% python3 -q
>>> import numpy as np
>>> from numpy import linalg as LA
>>> np.set_printoptions(precision=2, suppress=True, linewidth=100)
>>> rd = lambda a: np.round(a, 2) + 0
>>> A = np.array([[5.02, 1.0, 5.0], [0.0, 3.02, 4.0], [5.0, 1.0, 5.02]])
>>> def softmax(z):
...     e = np.exp(z - z.max(axis=-1, keepdims=True))
...     return e / e.sum(axis=-1, keepdims=True)
... 
>>> rd(softmax(A[1]))
array([0.01, 0.27, 0.72])
>>> rd(softmax(A[1] + 2))
array([0.01, 0.27, 0.72])
>>> rd(softmax(10 * A[1]))
array([0., 0., 1.])
>>> att = A @ A.T / np.sqrt(3)
>>> rd(softmax(att)[1] @ A)
array([1.9 , 2.26, 4.38])
>>> rd(softmax(att))
array([[0.5 , 0.  , 0.5 ],
       [0.18, 0.62, 0.19],
       [0.5 , 0.  , 0.5 ]])
>>> proj = np.triu(np.array([[1, -3, 1], [0, 3, -1], [0, -1, -2]]), 1) + np.eye(3)
>>> other = proj @ A @ LA.inv(proj)
>>> rd(np.poly(other))
array([  1.  , -13.06,  26.52,  -0.53])
>>> LA.matrix_rank(other)
np.int64(3)
>>> rd(np.trace(other)), rd(np.trace(A))
(np.float64(13.06), np.float64(13.06))
>>> rd(other)
array([[ 10.02,  23.  ,  11.  ],
       [ -5.  , -12.98,  -9.  ],
       [  5.  ,  16.  ,  16.02]])
>>> rng = np.random.default_rng(8185)
>>> lab = rng.permutation(3)
>>> other = A[:, lab] * rng.choice([-1, 1], 3)
>>> other
array([[-5.  , -1.  , -5.02],
       [-4.  , -3.02, -0.  ],
       [-5.02, -1.  , -5.  ]])
>>> left, _, Vt = LA.svd(A.T @ other)
>>> rd(LA.lstsq(A, other)[0])
array([[ 0.,  0., -1.],
       [ 0., -1.,  0.],
       [-1.,  0.,  0.]])
>>> X = np.load("mat.npy")
>>> X
array([[-7, -9, -4,  3],
       [ 3,  2,  8,  4],
       [ 5, -1, 28, 19]])
>>> left, sig, Vt = LA.svd(X)
>>> rd(sig)
array([35.54, 12.48,  0.  ])
>>> np.argmax(sig[:-1] / (sig[1:] + 1e-6)) + 1
np.int64(2)
>>> other = left[:, :2] @ np.diag(sig[:2]) @ Vt[:2]
>>> rd(np.abs(X - other).max())
np.float64(0.0)
>>> rd(LA.norm(X - other, 2)), rd(sig[2])
(np.float64(0.0), np.float64(0.0))
>>> LA.matrix_rank(X, rtol=0.05)
np.int64(2)
>>> LA.matrix_rank(other)
np.int64(2)
>>> rd(LA.norm(X, axis=0))
array([ 9.11,  9.27, 29.39, 19.65])
>>> rd(LA.norm(X[2], 1)), rd(LA.norm(X[2], np.inf))
(np.float64(53.0), np.float64(28.0))
>>> rd(LA.norm(X, 2))
np.float64(35.54)
>>> rd(LA.norm(X, 1)), rd(LA.norm(X, np.inf))
(np.float64(40.0), np.float64(53.0))
>>> LA.norm(X, axis=1).argmax()
np.int64(2)
>>> np.abs(np.diag(LA.qr(X)[1])) > 1e-9
array([ True,  True, False])
>>> LA.lstsq(X[:-1].T, X[-1])[2]
np.int32(2)
>>> np.unique(X.round(6), axis=0).shape
(3, 4)
>>> rd(np.trace(LA.pinv(X) @ X))
np.float64(2.0)
>>> np.allclose(X[:-1].T @ LA.lstsq(X[:-1].T, X[-1])[0], X[-1])
True
>>> m1 = np.load("run10.npy")
>>> m1
array([[  2.76,   8.97,  -7.93],
       [  3.53,   8.03,  -8.82],
       [  4.12,   7.75, -10.65],
       [  2.1 ,   8.4 ,  -7.63],
       [  4.26,   7.76, -10.56],
       [  1.71,   8.09,  -9.59],
       [  4.61,   9.02,  -9.12],
       [  1.67,   8.8 ,  -8.64],
       [  2.83,   6.19,  -9.34],
       [  2.54,  10.28,  -9.93],
       [  1.49,  10.72,  -6.99],
       [  2.34,   9.56,  -8.31],
       [  3.48,   7.88, -10.88],
       [  4.19,   9.08,  -8.53],
       [  2.82,   7.81, -11.42],
       [  2.95,   7.81,  -8.21],
       [  1.54,   7.9 ,  -7.86],
       [  2.64,   9.03,  -9.77],
       [  3.63,  10.59,  -9.31],
       [  2.85,   9.32,  -8.1 ],
       [  3.5 ,   8.17,  -9.02],
       [  3.45,   9.12,  -9.05],
       [  2.48,   9.96,  -8.7 ],
       [  1.53,  10.76,  -9.92],
       [  2.47,   9.07,  -8.99],
       [  2.64,   6.7 ,  -8.43],
       [  4.71,   8.99,  -9.15]])
>>> W = np.array([[-2, 0, 0, 0], [2, 2, -1, 2], [2, 0, 0, 0]])
>>> b = np.array([1, -2, 1, 2])
>>> hid = np.maximum(m1 @ W + b, 0)
>>> rd((hid > 0).mean(axis=0))
array([0.04, 1.  , 0.  , 1.  ])
>>> (hid > 0).astype(int)
array([[0, 1, 0, 1],
       [0, 1, 0, 1],
       [0, 1, 0, 1],
       [0, 1, 0, 1],
       [0, 1, 0, 1],
       [0, 1, 0, 1],
       [0, 1, 0, 1],
       [0, 1, 0, 1],
       [0, 1, 0, 1],
       [0, 1, 0, 1],
       [1, 1, 0, 1],
       [0, 1, 0, 1],
       [0, 1, 0, 1],
       [0, 1, 0, 1],
       [0, 1, 0, 1],
       [0, 1, 0, 1],
       [0, 1, 0, 1],
       [0, 1, 0, 1],
       [0, 1, 0, 1],
       [0, 1, 0, 1],
       [0, 1, 0, 1],
       [0, 1, 0, 1],
       [0, 1, 0, 1],
       [0, 1, 0, 1],
       [0, 1, 0, 1],
       [0, 1, 0, 1],
       [0, 1, 0, 1]])
>>> basis = np.array([[1, 1, -1], [-4, 3, 1], [-1, 3, 1], [4, 0, -1]])
>>> (hid @ basis).round(6).argmax(axis=1)
array([1, 1, 1, 1, 1, 1, 1, 1, 1, 1, 1, 1, 1, 1, 1, 1, 1, 1, 1, 1, 1, 1, 1, 1, 1, 1, 1])
